$ python -q
>>> import numpy as np
>>> from numpy import linalg as LA
>>> np.set_printoptions(precision=3, suppress=True, linewidth=100, legacy="1.25")
>>> def tidy(a):
...     return np.round(a, 3) + 0
... 
>>> W0 = np.load("mat.npy")
>>> W0
array([[-3, -2, -1,  0,  1,  2,  3,  4],
       [ 5,  6,  7,  8,  9, 10, 11, 12],
       [13, 14, 15, 16, 17, 18, 19, 20],
       [21, 22, 23, 24, 25, 26, 27, 28],
       [29, 30, 31, 32, 33, 34, 35, 36],
       [37, 38, 39, 40, 41, 42, 43, 44],
       [45, 46, 47, 48, 49, 50, 51, 52],
       [53, 54, 55, 56, 57, 58, 59, 60],
       [61, 62, 63, 64, 65, 66, 67, 68]])
>>> rng = np.random.default_rng(6635)
>>> other = W0 + rng.integers(-2, 3, (9, 2)) @ rng.integers(-2, 3, (2, 8))
>>> other
array([[-3, -2, -1,  2, -1,  4,  5,  6],
       [ 6,  7,  5, 10, 11,  8, 11, 13],
       [15, 16, 11, 19, 22, 13, 18, 21],
       [21, 22, 23, 23, 26, 25, 26, 27],
       [30, 31, 29, 34, 35, 32, 35, 37],
       [36, 37, 41, 39, 38, 45, 44, 44],
       [45, 46, 47, 50, 47, 52, 53, 54],
       [54, 55, 53, 58, 59, 56, 59, 61],
       [59, 60, 67, 58, 63, 68, 65, 64]])
>>> other - W0
array([[ 0,  0,  0,  2, -2,  2,  2,  2],
       [ 1,  1, -2,  2,  2, -2,  0,  1],
       [ 2,  2, -4,  3,  5, -5, -1,  1],
       [ 0,  0,  0, -1,  1, -1, -1, -1],
       [ 1,  1, -2,  2,  2, -2,  0,  1],
       [-1, -1,  2, -1, -3,  3,  1,  0],
       [ 0,  0,  0,  2, -2,  2,  2,  2],
       [ 1,  1, -2,  2,  2, -2,  0,  1],
       [-2, -2,  4, -6, -2,  2, -2, -4]])
>>> m1 = np.load("run6.npy")
>>> m1
array([[ -7,  12,   2,  18,  15,  12,  19, -13],
       [-11,  13,  27, -11, -22, -10,  -4,  13],
       [-30,  43,  33, -19, -31,   0,   3,  32],
       [ 30, -48, -19, -12, -13,  -3,  19, -20],
       [  5, -12,  27,  18,   4, -15,   0, -23],
       [-10,  12,  25,   4, -11,   1,  21,  -6],
       [  7, -11, -10,  -9, -10,   7,  20,  -4],
       [ 21, -34,  -5,   2,   1, -11,  -3, -18]])
>>> # looks like rank 4
>>> left, sig, VT = LA.svd(m1)
>>> np.argmax(sig[:-1] / (sig[1:] + 1e-6)) + 1
4
>>> tidy(sig)
array([112.663,  57.074,  53.431,  42.869,   0.   ,   0.   ,   0.   ,   0.   ])
>>> other = left[:, :4] @ np.diag(sig[:4]) @ VT[:4]
>>> tidy(LA.norm(m1 - other, 2)), tidy(sig[4])
(0.0, 0.0)
>>> LA.matrix_rank(m1, rtol=0.05)
4
>>> tidy(np.abs(m1 - other).max())
0.0
>>> labels = rng.permutation(8)
>>> labels
array([6, 4, 5, 7, 0, 3, 1, 2])
>>> other = m1[labels][:, labels]
>>> other
array([[ 20, -10,   7,  -4,   7,  -9, -11, -10],
       [  0,   4, -15, -23,   5,  18, -12,  27],
       [ 21, -11,   1,  -6, -10,   4,  12,  25],
       [ -3,   1, -11, -18,  21,   2, -34,  -5],
       [ 19,  15,  12, -13,  -7,  18,  12,   2],
       [ 19, -13,  -3, -20,  30, -12, -48, -19],
       [ -4, -22, -10,  13, -11, -11,  13,  27],
       [  3, -31,   0,  32, -30, -19,  43,  33]])
>>> tidy(LA.det(other)), tidy(LA.det(m1[labels]))
(0.0, 0.0)
>>> tidy(np.sort(np.abs(LA.eigvals(other))))
array([ 0.   ,  0.   ,  0.   ,  0.   , 13.912, 13.912, 38.314, 45.655])
>>> def softmax(z):
...     e = np.exp(z - z.max(axis=-1, keepdims=True))
...     return e / e.sum(axis=-1, keepdims=True)
... 
>>> tidy(softmax(m1).sum(axis=1))
array([1., 1., 1., 1., 1., 1., 1., 1.])
>>> tidy(softmax(m1[1]))
array([0., 0., 1., 0., 0., 0., 0., 0.])
>>> scores = m1 @ m1.T / np.sqrt(8)
>>> softmax(scores).round(6).argmax(axis=1)
array([0, 2, 2, 3, 4, 2, 3, 3])
>>> tidy(softmax(scores))
array([[1., 0., 0., 0., 0., 0., 0., 0.],
       [0., 0., 1., 0., 0., 0., 0., 0.],
       [0., 0., 1., 0., 0., 0., 0., 0.],
       [0., 0., 0., 1., 0., 0., 0., 0.],
       [0., 0., 0., 0., 1., 0., 0., 0.],
       [0., 0., 1., 0., 0., 0., 0., 0.],
       [0., 0., 0., 1., 0., 0., 0., 0.],
       [0., 0., 0., 1., 0., 0., 0., 0.]])
>>> tidy(softmax(scores)[1] @ m1)
array([-30.,  43.,  33., -19., -31.,   0.,   3.,  32.])
>>> LA.lstsq(m1[:-1].T, m1[-1])[2]
4
>>> tidy(m1 @ LA.pinv(m1) @ m1)
array([[ -7.,  12.,   2.,  18.,  15.,  12.,  19., -13.],
       [-11.,  13.,  27., -11., -22., -10.,  -4.,  13.],
       [-30.,  43.,  33., -19., -31.,   0.,   3.,  32.],
       [ 30., -48., -19., -12., -13.,  -3.,  19., -20.],
       [  5., -12.,  27.,  18.,   4., -15.,   0., -23.],
       [-10.,  12.,  25.,   4., -11.,   1.,  21.,  -6.],
       [  7., -11., -10.,  -9., -10.,   7.,  20.,  -4.],
       [ 21., -34.,  -5.,   2.,   1., -11.,  -3., -18.]])
>>> np.allclose(m1[:-1].T @ LA.lstsq(m1[:-1].T, m1[-1])[0], m1[-1])
True
>>> np.argsort(-LA.norm(m1, axis=0).round(6), kind="stable")[:3]
array([1, 2, 7])
>>> basis = np.array([[4, 2, 2], [5, 3, 4], [2, 4, 3]])
>>> arr = np.repeat(basis, 30 // 3, axis=0)
>>> arr = arr + 0.1 * rng.normal(size=arr.shape)
>>> tidy(arr)
array([[4.09 , 2.102, 2.03 ],
       [4.122, 1.833, 2.136],
       [3.892, 1.988, 2.155],
       [4.034, 1.899, 2.228],
       [3.988, 1.907, 2.073],
       [3.996, 1.996, 1.886],
       [3.999, 2.059, 2.138],
       [4.062, 2.057, 1.931],
       [4.094, 1.868, 1.993],
       [3.996, 2.039, 2.058],
       [4.794, 2.957, 4.11 ],
       [4.936, 2.879, 4.072],
       [5.142, 2.959, 3.939],
       [4.962, 3.07 , 4.154],
       [5.096, 3.107, 4.038],
       [4.858, 2.859, 3.835],
       [4.904, 3.082, 3.974],
       [5.023, 2.891, 4.037],
       [5.066, 2.884, 4.248],
       [5.09 , 3.248, 3.982],
       [2.126, 4.09 , 3.044],
       [1.992, 4.107, 2.981],
       [1.9  , 4.108, 3.003],
       [2.153, 4.085, 3.057],
       [1.818, 4.028, 3.048],
       [2.053, 3.888, 3.104],
       [1.93 , 3.947, 3.   ],
       [1.941, 3.827, 2.931],
       [1.988, 3.937, 2.931],
       [1.985, 4.033, 3.084]])
>>> P = arr @ LA.solve(arr.T @ arr, arr.T)
>>> tidy(np.trace(P))
3.0
>>> np.allclose(P @ P, P)
True
>>> mat = np.array([[2, -1, 0, 1, 0, 3, 0],
...     [5, -1, -2, -4, 5, 0, -5],
...     [3, -4, -3, 5, 0, 1, 5],
...     [2, 0, 3, 5, 2, -4, 1],
...     [5, -1, 5, -5, 0, 2, -3],
...     [2, -4, -5, -5, -2, 4, 5],
...     [-4, 2, 3, -4, -2, -1, 3],
...     [3, -5, 2, 2, -2, 2, -3],
...     [-1, -4, -5, 1, 4, 2, -4],
...     [4, 3, 3, 2, -5, -3, -4],
...     [-3, -2, -5, 0, 2, -1, -1]]) * (rng.random((11, 7)) < 0.3)
>>> mat
array([[ 0,  0,  0,  0,  0,  3,  0],
       [ 0,  0,  0,  0,  0,  0,  0],
       [ 0,  0, -3,  5,  0,  0,  0],
       [ 2,  0,  0,  5,  0,  0,  1],
       [ 0,  0,  5, -5,  0,  2, -3],
       [ 2,  0, -5, -5,  0,  0,  5],
       [-4,  0,  3,  0,  0,  0,  3],
       [ 3, -5,  2,  0, -2,  2,  0],
       [ 0,  0,  0,  1,  0,  0, -4],
       [ 0,  3,  3,  0,  0, -3,  0],
       [ 0, -2,  0,  0,  2,  0, -1]])
>>> P = mat @ LA.solve(mat.T @ mat, mat.T)
>>> LA.matrix_rank(np.eye(11) - P)
4
>>> np.allclose(P @ P, P)
True
>>> other = np.c_[mat[:, :4] @ np.array([[1, 2, 2, 5], [2, 0, 0, 5], [0, 0, 5, 1], [2, 2, 1, 1]]), np.array([-3, -6, -2, -9, 1, 0, 1, -2, -1, -7, -9])]
>>> other
array([[  0,   0,   0,   0,  -3],
       [  0,   0,   0,   0,  -6],
       [ 10,  10, -10,   2,  -2],
       [ 12,  14,   9,  15,  -9],
       [-10, -10,  20,   0,   1],
       [ -8,  -6, -26,   0,   0],
       [ -4,  -8,   7, -17,   1],
       [ -7,   6,  16,  -8,  -2],
       [  2,   2,   1,   1,  -1],
       [  6,   0,  15,  18,  -7],
       [ -4,   0,   0, -10,  -9]])
>>> tidy(LA.norm(other - mat @ LA.lstsq(mat, other)[0], axis=0))
array([0.   , 0.   , 0.   , 0.   , 8.949])
>>> tidy(LA.lstsq(mat, other[:, 0])[0])
array([1., 2., 0., 2., 0., 0., 0.])
>>> LA.matrix_rank(np.c_[mat, other])
8
>>> Ac = other - other.mean(axis=0)
>>> left, sig, VT = LA.svd(Ac, full_matrices=False)
>>> tidy(VT[0] * np.sign(VT[0, np.abs(VT[0]).argmax()]))
array([ 0.213,  0.189,  0.865,  0.397, -0.114])
>>> tidy(Ac.mean(axis=0))
array([0., 0., 0., 0., 0.])
>>> tidy(sig ** 2 / (sig ** 2).sum())
array([0.451, 0.393, 0.11 , 0.025, 0.021])
>>> tidy(sig)
array([41.955, 39.187, 20.68 ,  9.923,  8.988])
>>> np.abs(left[:, 0]).argmax()
5
>>> (np.sign(left[:, 0]) == np.sign(left[0, 0])).astype(int)
array([1, 1, 1, 0, 0, 1, 1, 0, 1, 0, 1])
>>> data = np.loadtxt("x.csv", delimiter=",")
>>> data
array([[5., 0., 4., 4., 4., 0., 0., 0., 4.],
       [0., 5., 0., 0., 0., 4., 4., 4., 0.],
       [4., 0., 5., 4., 4., 0., 0., 0., 4.],
       [4., 0., 4., 5., 4., 0., 0., 0., 4.],
       [4., 0., 4., 4., 5., 0., 0., 0., 4.],
       [0., 4., 0., 0., 0., 5., 4., 4., 0.],
       [0., 4., 0., 0., 0., 4., 5., 4., 0.],
       [0., 4., 0., 0., 0., 4., 4., 5., 0.],
       [4., 0., 4., 4., 4., 0., 0., 0., 5.]])
>>> Q, Rm = LA.qr(data)
>>> tidy(Q @ Rm)
array([[5., 0., 4., 4., 4., 0., 0., 0., 4.],
       [0., 5., 0., 0., 0., 4., 4., 4., 0.],
       [4., 0., 5., 4., 4., 0., 0., 0., 4.],
       [4., 0., 4., 5., 4., 0., 0., 0., 4.],
       [4., 0., 4., 4., 5., 0., 0., 0., 4.],
       [0., 4., 0., 0., 0., 5., 4., 4., 0.],
       [0., 4., 0., 0., 0., 4., 5., 4., 0.],
       [0., 4., 0., 0., 0., 4., 4., 5., 0.],
       [4., 0., 4., 4., 4., 0., 0., 0., 5.]])
>>> tidy(np.abs(np.diag(Rm)))
array([9.434, 8.544, 1.41 , 1.224, 1.154, 1.409, 1.223, 1.154, 1.118])
>>> Q.shape, Rm.shape
((9, 9), (9, 9))
>>> tidy(abs(Rm[0, 0])), tidy(LA.norm(data[:, 0]))
(9.434, 9.434)
>>> tidy(np.trace(Q @ Q.T))
9.0
>>> M = np.array([[0.0, 2.0, 1.0, 2.0, 0.0, 0.0],
...     [2.0, 0.0, 0.0, 0.0, 0.0, 0.0],
...     [1.0, 0.0, 0.0, 0.0, 0.0, 0.0],
...     [2.0, 0.0, 0.0, 0.0, 0.0, 0.0],
...     [0.0, 0.0, 0.0, 0.0, 0.0, 0.0],
...     [0.0, 0.0, 0.0, 0.0, 0.0, 0.0]])
>>> M
array([[0., 2., 1., 2., 0., 0.],
       [2., 0., 0., 0., 0., 0.],
       [1., 0., 0., 0., 0., 0.],
       [2., 0., 0., 0., 0., 0.],
       [0., 0., 0., 0., 0., 0.],
       [0., 0., 0., 0., 0., 0.]])
>>> np.abs(np.diag(LA.qr(M)[1])) > 1e-9
array([ True,  True, False, False, False, False])
>>> tidy(np.trace(LA.pinv(M) @ M))
2.0
>>> np.allclose(M[:-1].T @ LA.lstsq(M[:-1].T, M[-1])[0], M[-1])
True
>>> (LA.matrix_power((M != 0) + (M.T != 0) + np.eye(6), 6) > 0).astype(int)
array([[1, 1, 1, 1, 0, 0],
       [1, 1, 1, 1, 0, 0],
       [1, 1, 1, 1, 0, 0],
       [1, 1, 1, 1, 0, 0],
       [0, 0, 0, 0, 1, 0],
       [0, 0, 0, 0, 0, 1]])
>>> np.flatnonzero(LA.matrix_power((M != 0) + (M.T != 0) + np.eye(6), 6)[2])
array([0, 1, 2, 3])
>>> M @ M
array([[9., 0., 0., 0., 0., 0.],
       [0., 4., 2., 4., 0., 0.],
       [0., 2., 1., 2., 0., 0.],
       [0., 4., 2., 4., 0., 0.],
       [0., 0., 0., 0., 0., 0.],
       [0., 0., 0., 0., 0., 0.]])
>>> LA.lstsq(W0[:-1].T, W0[-1])[2]
2
>>> tidy(W0 @ LA.pinv(W0) @ W0)
array([[-3., -2., -1.,  0.,  1.,  2.,  3.,  4.],
       [ 5.,  6.,  7.,  8.,  9., 10., 11., 12.],
       [13., 14., 15., 16., 17., 18., 19., 20.],
       [21., 22., 23., 24., 25., 26., 27., 28.],
       [29., 30., 31., 32., 33., 34., 35., 36.],
       [37., 38., 39., 40., 41., 42., 43., 44.],
       [45., 46., 47., 48., 49., 50., 51., 52.],
       [53., 54., 55., 56., 57., 58., 59., 60.],
       [61., 62., 63., 64., 65., 66., 67., 68.]])
>>> np.unique(W0.round(6), axis=0).shape
(9, 8)
>>> tidy(np.trace(LA.pinv(W0) @ W0))
2.0
>>> np.abs(np.diag(LA.qr(W0)[1])) > 1e-9
array([ True,  True, False, False, False, False, False, False])
>>> left, sig, VT = LA.svd(M)
>>> evecs = VT[:(sig > 1e-8).sum()]
>>> x0 = M[3] + 4 * M[4] + rng.integers(2) * np.eye(6)[3]
>>> x0
array([2., 0., 0., 1., 0., 0.])
>>> tidy(LA.norm(x0 - evecs.T @ evecs @ x0))
0.745
>>> LA.matrix_rank(np.vstack([M, x0]))
3
>>> tidy(evecs.T @ evecs)
array([[1.   , 0.   , 0.   , 0.   , 0.   , 0.   ],
       [0.   , 0.444, 0.222, 0.444, 0.   , 0.   ],
       [0.   , 0.222, 0.111, 0.222, 0.   , 0.   ],
       [0.   , 0.444, 0.222, 0.444, 0.   , 0.   ],
       [0.   , 0.   , 0.   , 0.   , 0.   , 0.   ],
       [0.   , 0.   , 0.   , 0.   , 0.   , 0.   ]])
>>> tidy(LA.eigvalsh(M).min())
-3.0
>>> [round(float(LA.det(M[:i, :i])), 2) + 0 for i in range(1, 7)]
[0.0, -4.0, 0.0, 0.0, 0.0, 0.0]
>>> F = np.load("a.npy")
>>> F
array([[53, 35, 45, 22, 15, 32, 37, 40, 35],
       [35, 45, 37, 24,  7, 31, 36, 18, 25],
       [45, 37, 50, 19, 12, 25, 40, 28, 24],
       [22, 24, 19, 19,  7, 14, 17, 15, 20],
       [15,  7, 12,  7,  8,  5,  8, 13, 13],
       [32, 31, 25, 14,  5, 45, 24, 21, 18],
       [37, 36, 40, 17,  8, 24, 42, 24, 24],
       [40, 18, 28, 15, 13, 21, 24, 41, 36],
       [35, 25, 24, 20, 13, 18, 24, 36, 45]])
>>> # symmetric
>>> w, evecs = LA.eigh(F)
>>> x0 = np.array([2, -2, 3, -3, 2, -3, 2, -3, 2])
>>> x0 @ F @ x0
791
